% ipython --no-banner

In [1]: import numpy as np

In [2]: import numpy.linalg as la

In [3]: np.set_printoptions(precision=2, suppress=True, linewidth=160)

In [4]: data = np.load("layer6.npy")

In [5]: data
Out[5]: 
array([[-0.06,  0.53,  0.19, -0.83],
       [-0.95, -0.2 ,  0.23, -0.01],
       [-0.3 ,  0.4 , -0.86,  0.08],
       [-0.06,  0.72,  0.41,  0.56]])

In [6]: x0 = np.array([3, -2, -2, -1])

In [7]: 4 - la.matrix_rank(data - np.eye(4), tol=1e-8)
Out[7]: np.int64(1)

In [8]: np.round(la.det(data), 2)
Out[8]: np.float64(-1.0)

In [9]: data.T @ (data @ x0)
Out[9]: array([ 3., -2., -2., -1.])

In [10]: rng = np.random.default_rng(706068)

In [11]: z = rng.permutation(4)

In [12]: Y = data[:, z] * rng.choice([-1, 1], 4)

In [13]: Y
Out[13]: 
array([[-0.06,  0.19, -0.53,  0.83],
       [-0.95,  0.23,  0.2 ,  0.01],
       [-0.3 , -0.86, -0.4 , -0.08],
       [-0.06,  0.41, -0.72, -0.56]])

In [14]: left, _, Vh = la.svd(data.T @ Y)

In [15]: np.round(left @ Vh, 2) + 0
Out[15]: 
array([[ 1.,  0.,  0.,  0.],
       [ 0.,  0., -1.,  0.],
       [ 0.,  1.,  0.,  0.],
       [ 0.,  0.,  0., -1.]])

In [16]: z
Out[16]: array([0, 2, 1, 3])

In [17]: Q, r_ = la.qr(data)

In [18]: r_.round(2) + 0
Out[18]: 
array([[1., 0., 0., 0.],
       [0., 1., 0., 0.],
       [0., 0., 1., 0.],
       [0., 0., 0., 1.]])

In [19]: np.round(Q.T @ Q, 2) + 0
Out[19]: 
array([[1., 0., 0., 0.],
       [0., 1., 0., 0.],
       [0., 0., 1., 0.],
       [0., 0., 0., 1.]])

In [20]: Q
Out[20]: 
array([[-0.06,  0.53,  0.19, -0.83],
       [-0.95, -0.2 ,  0.23, -0.01],
       [-0.3 ,  0.4 , -0.86,  0.08],
       [-0.06,  0.72,  0.41,  0.56]])

In [21]: np.abs(np.diag(r_))
Out[21]: array([1., 1., 1., 1.])

In [22]: M = np.loadtxt("test13.csv", delimiter=",")

In [23]: M
Out[23]: 
array([[ 6.,  2.,  6.,  2.,  3.,  6.],
       [ 2., -2.,  2., -2., -1.,  2.],
       [ 2., -2.,  2., -2., -1.,  2.]])

In [24]: # looks like rank 2

In [25]: left, s, Vh = la.svd(M)

In [26]: evecs = Vh[:(s > 1e-8).sum()]

In [27]: x0 = M[1] + 4 * M[2] + rng.integers(2) * np.eye(6)[3]

In [28]: x0
Out[28]: array([ 10., -10.,  10.,  -9.,  -5.,  10.])

In [29]: np.allclose(evecs.T @ evecs @ x0, x0)
Out[29]: False

In [30]: evecs.T @ evecs
Out[30]: 
array([[ 0.33, -0.02,  0.33, -0.02,  0.06,  0.33],
       [-0.02,  0.39, -0.02,  0.39,  0.29, -0.02],
       [ 0.33, -0.02,  0.33, -0.02,  0.06,  0.33],
       [-0.02,  0.39, -0.02,  0.39,  0.29, -0.02],
       [ 0.06,  0.29,  0.06,  0.29,  0.23,  0.06],
       [ 0.33, -0.02,  0.33, -0.02,  0.06,  0.33]])

In [31]: np.diag(evecs.T @ evecs)
Out[31]: array([0.33, 0.39, 0.33, 0.39, 0.23, 0.33])

In [32]: np.allclose(M[:-1].T @ la.lstsq(M[:-1].T, M[-1])[0], M[-1])
Out[32]: True

In [33]: la.lstsq(M[:-1].T, M[-1])[2]
Out[33]: np.int32(2)

In [34]: arr = np.loadtxt("out9.csv", delimiter=",")

In [35]: arr
Out[35]: 
array([[ 0.76,  0.83, -1.41, -4.66],
       [ 2.71, -0.18, -0.36,  4.18],
       [ 3.19,  0.98, -2.2 , -3.  ],
       [ 4.37,  0.81, -2.22, -0.55],
       [ 3.18,  0.98, -2.2 , -3.01],
       [-2.22,  0.31,  0.05, -4.47],
       [ 1.38,  0.9 , -1.66, -4.42],
       [-4.03, -0.27,  1.34, -2.63],
       [-4.33, -0.44,  1.67, -1.8 ],
       [-3.87, -0.94,  2.3 ,  1.96],
       [ 4.48,  0.7 , -2.09,  0.25],
       [ 4.21,  0.87, -2.28, -1.15],
       [ 0.45,  0.79, -1.29, -4.74],
       [-0.51, -0.8 ,  1.31,  4.73],
       [-4.16, -0.34,  1.47, -2.33],
       [ 4.49,  0.67, -2.05,  0.45],
       [-2.17, -0.96,  1.93,  3.95],
       [ 4.45,  0.56, -1.87,  1.17],
       [ 3.96,  0.93, -2.3 , -1.79],
       [-3.97, -0.24,  1.28, -2.74],
       [-2.87,  0.14,  0.46, -4.07],
       [-1.66, -0.92,  1.76,  4.28]])

In [36]: cen = arr - arr.mean(axis=0)

In [37]: evecs = la.svd(cen)[2][:2]

In [38]: Y = cen - cen @ evecs.T @ evecs

In [39]: la.norm(Y, axis=1).round(6).argmax()
Out[39]: np.int64(0)

In [40]: np.diag(evecs.T @ evecs)
Out[40]: array([0.81, 0.04, 0.21, 0.94])

In [41]: (cen @ evecs.T).std(axis=0)
Out[41]: array([3.73, 3.15])

In [42]: A = np.loadtxt("w.csv", delimiter=",")

In [43]: A
Out[43]: 
array([[ 0.4 ,  0.9 , -0.6 , -0.4 ,  0.8 , -0.5 ],
       [-1.4 ,  0.  ,  1.2 ,  0.9 , -1.79, -1.  ],
       [ 1.4 ,  0.2 , -0.6 ,  0.1 , -0.17,  0.7 ],
       [-1.7 ,  0.6 ,  1.1 , -0.2 ,  0.44,  0.2 ],
       [-1.1 ,  1.1 , -0.3 ,  0.1 , -0.19, -0.1 ],
       [ 0.7 ,  0.5 ,  1.7 , -0.3 ,  0.58,  1.1 ],
       [-0.6 , -0.5 , -1.2 , -0.2 ,  0.4 , -0.5 ],
       [ 0.1 , -0.2 , -0.7 , -1.9 ,  3.84, -0.1 ],
       [-0.6 , -0.4 , -0.5 ,  1.  , -2.01,  1.3 ],
       [-0.1 ,  0.4 ,  0.6 ,  0.3 , -0.62, -0.9 ],
       [-0.3 ,  0.8 , -1.5 ,  1.4 , -2.79, -1.  ],
       [-0.3 ,  0.1 ,  0.  ,  0.  ,  0.  , -0.7 ],
       [-0.5 , -1.4 , -0.9 ,  0.4 , -0.8 , -0.3 ],
       [ 0.9 , -0.9 , -0.5 , -1.4 ,  2.81,  0.5 ],
       [-0.9 ,  1.2 ,  1.5 ,  0.2 , -0.39, -0.5 ],
       [ 2.3 , -1.2 ,  0.7 ,  1.2 , -2.42, -0.2 ],
       [ 1.4 ,  0.  ,  0.5 ,  0.6 , -1.2 ,  0.5 ],
       [-1.3 , -0.6 ,  0.5 , -0.4 ,  0.79, -0.2 ],
       [ 0.3 , -0.2 ,  0.1 , -0.2 ,  0.42, -0.8 ],
       [ 1.3 ,  1.4 ,  0.8 ,  0.2 , -0.38, -1.3 ],
       [-0.3 ,  1.2 , -1.  , -1.2 ,  2.45,  0.8 ],
       [ 0.1 ,  0.3 ,  0.3 , -0.9 ,  1.8 ,  0.2 ],
       [-0.4 ,  0.  ,  1.  , -0.1 ,  0.19, -0.9 ],
       [ 1.5 ,  0.5 , -0.6 ,  1.1 , -2.23,  0.7 ],
       [ 0.8 , -1.  , -0.6 ,  0.6 , -1.19, -0.1 ],
       [ 0.  ,  0.3 , -1.9 , -0.5 ,  0.97, -1.5 ],
       [ 0.1 ,  0.1 , -1.  ,  0.2 , -0.4 , -0.7 ],
       [ 0.4 ,  0.4 ,  0.9 , -0.8 ,  1.56,  1.3 ],
       [ 1.3 , -1.5 ,  1.2 ,  2.1 , -4.19, -0.1 ],
       [-1.  , -1.  , -0.1 , -2.5 ,  5.  ,  2.4 ],
       [ 0.1 ,  1.4 , -0.1 ,  1.9 , -3.8 , -2.  ],
       [-1.2 ,  0.1 , -0.9 , -1.2 ,  2.37,  0.2 ]])

In [44]: D = la.norm(A[:, None] - A[None], axis=-1)

In [45]: D.mean(axis=1).argmax()
Out[45]: np.int64(29)

In [46]: (D + 1e9 * np.eye(32)).round(6).argmin(axis=1)
Out[46]: array([18,  9, 16, 17, 11, 27, 26, 13, 24, 11, 30, 18, 24,  7,  9, 16,  2,  3, 11,  9, 31, 27, 11, 16, 12,  6, 11, 21, 15,  7, 10, 20])

In [47]: np.round(np.abs(la.svd(A)[2][-1]), 2) + 0
Out[47]: array([0.  , 0.  , 0.  , 0.89, 0.45, 0.  ])

In [48]: round(la.norm(A, 2) / la.norm(A), 2)
Out[48]: np.float64(0.81)

In [49]: la.matrix_rank(A, rtol=0.1)
Out[49]: np.int64(5)
